>>> import numpy as np
>>> from numpy import linalg as LA
>>> np.set_printoptions(suppress=True, linewidth=200)
>>> def rnd(a):
...     return np.round(a, 3) + 0
... 
>>> m1 = np.load("arr.npy")
>>> print(rnd(m1))
[[-16.252  -2.816 -12.561 -10.932  -9.605 -37.369 -26.297 -26.449 -22.607  -3.842  -3.842]
 [-15.213  -2.147 -11.712 -10.292  -9.355 -34.623 -24.12  -24.361 -20.619  -3.742  -3.742]
 [-15.04   -2.038 -11.571 -10.186  -9.312 -34.166 -23.759 -24.015 -20.29   -3.725  -3.725]
 [-14.73   -1.845 -11.319  -9.994  -9.235 -33.349 -23.115 -23.398 -19.704  -3.694  -3.694]
 [-12.265  -0.412  -9.329  -8.457  -8.567 -26.864 -18.056 -18.548 -15.121  -3.427  -3.427]
 [-11.969  -0.254  -9.093  -8.271  -8.48  -26.09  -17.46  -17.976 -14.584  -3.392  -3.392]
 [-11.339   0.072  -8.59   -7.873  -8.289 -24.442 -16.196 -16.763 -13.448  -3.316  -3.316]
 [-10.375   0.538  -7.827  -7.26   -7.981 -21.932 -14.288 -14.933 -11.74   -3.192  -3.192]
 [ -7.172   1.725  -5.344  -5.176  -6.761 -13.712  -8.227  -9.103  -6.399  -2.704  -2.704]
 [ -6.942   1.783  -5.169  -5.023  -6.657 -13.132  -7.814  -8.704  -6.041  -2.663  -2.663]
 [ -6.931   1.785  -5.161  -5.016  -6.652 -13.106  -7.795  -8.686  -6.025  -2.661  -2.661]
 [ -4.23    2.028  -3.165  -3.164  -5.161  -6.53   -3.334  -4.333  -2.269  -2.064  -2.064]
 [ -3.068   1.775  -2.342  -2.323  -4.261  -3.947  -1.768  -2.746  -1.042  -1.704  -1.704]
 [ -2.698   1.626  -2.084  -2.048  -3.917  -3.188  -1.346  -2.3    -0.733  -1.567  -1.567]
 [ -1.828   1.121  -1.481  -1.382  -2.944  -1.609  -0.569  -1.4    -0.223  -1.178  -1.178]
 [ -1.764   1.075  -1.436  -1.332  -2.861  -1.509  -0.527  -1.344  -0.199  -1.144  -1.144]
 [ -1.286   0.703  -1.095  -0.956  -2.183  -0.853  -0.281  -0.963  -0.09   -0.873  -0.873]
 [ -1.276   0.696  -1.088  -0.949  -2.169  -0.842  -0.277  -0.957  -0.089  -0.867  -0.867]
 [ -0.6     0.19   -0.557  -0.426  -1.043  -0.254  -0.123  -0.497  -0.08   -0.417  -0.417]
 [ -0.579   0.178  -0.539  -0.411  -1.006  -0.242  -0.12   -0.482  -0.08   -0.402  -0.402]
 [ -0.535   0.153  -0.501  -0.378  -0.929  -0.218  -0.114  -0.451  -0.08   -0.371  -0.371]
 [ -0.308   0.052  -0.297  -0.213  -0.529  -0.112  -0.078  -0.278  -0.067  -0.211  -0.211]
 [ -0.054   0.002  -0.054  -0.036  -0.091  -0.018  -0.017  -0.053  -0.017  -0.036  -0.036]
 [  0.211   0.024   0.216   0.138   0.343   0.07    0.084   0.226   0.089   0.137   0.137]
 [  0.618   0.2     0.654   0.386   0.948   0.224   0.331   0.746   0.367   0.379   0.379]
 [  0.962   0.458   1.04    0.582   1.4     0.39    0.625   1.263   0.703   0.56    0.56 ]
 [  1.416   0.91    1.563   0.826   1.923   0.669   1.113   2.03    1.261   0.769   0.769]
 [  1.593   1.114   1.771   0.918   2.108   0.797   1.33    2.351   1.508   0.843   0.843]
 [  2.057   1.701   2.318   1.154   2.552   1.175   1.956   3.237   2.217   1.021   1.021]
 [  2.589   2.444   2.949   1.415   2.998   1.677   2.756   4.315   3.115   1.199   1.199]
 [  2.811   2.77    3.212   1.521   3.168   1.905   3.109   4.778   3.511   1.267   1.267]
 [  3.089   3.191   3.544   1.655   3.371   2.206   3.569   5.372   4.024   1.348   1.348]
 [  3.678   4.113   4.244   1.932   3.764   2.885   4.585   6.657   5.152   1.505   1.505]
 [  4.267   5.069   4.946   2.206   4.118   3.618   5.653   7.979   6.331   1.647   1.647]
 [  4.512   5.474   5.237   2.32    4.256   3.936   6.11    8.537   6.835   1.703   1.703]
 [  4.947   6.201   5.753   2.519   4.489   4.516   6.935   9.536   7.741   1.796   1.796]
 [  6.421   8.73    7.497   3.191   5.187   6.619   9.848  12.999  10.924   2.075   2.075]
 [  7.314  10.293   8.549   3.595   5.557   7.974  11.68   15.138  12.915   2.223   2.223]
 [  8.107  11.694   9.481   3.953   5.859   9.218  13.338  17.055  14.711   2.344   2.344]
 [ 10.809  16.522  12.634   5.167   6.755  13.678  19.153  23.68   20.978   2.702   2.702]
 [ 12.359  19.314  14.431   5.863   7.198  16.358  22.576  27.527  24.648   2.879   2.879]
 [ 18.781  30.938  21.808   8.747   8.7    28.076  37.157  43.664  40.185   3.48    3.48 ]
 [ 22.222  37.168  25.724  10.296   9.357  34.636  45.142  52.386  48.644   3.743   3.743]
 [ 22.676  37.991  26.239  10.5     9.438  35.514  46.203  53.541  49.766   3.775   3.775]]
>>> # rows and columns are dependent
>>> x0 = np.array([1, 0, -2, -2, 1, -1, 2, -1, 2, -1, 2])
>>> print(rnd(m1 @ np.eye(11)[7]))
[-26.449 -24.361 -24.015 -23.398 -18.548 -17.976 -16.763 -14.933  -9.103  -8.704  -8.686  -4.333  -2.746  -2.3    -1.4    -1.344  -0.963  -0.957  -0.497  -0.482  -0.451  -0.278  -0.053   0.226
   0.746   1.263   2.03    2.351   3.237   4.315   4.778   5.372   6.657   7.979   8.537   9.536  12.999  15.138  17.055  23.68   27.527  43.664  52.386  53.541]
>>> print(LA.norm(m1 @ x0) <= LA.norm(m1, 2) * LA.norm(x0) + 1e-9)
True
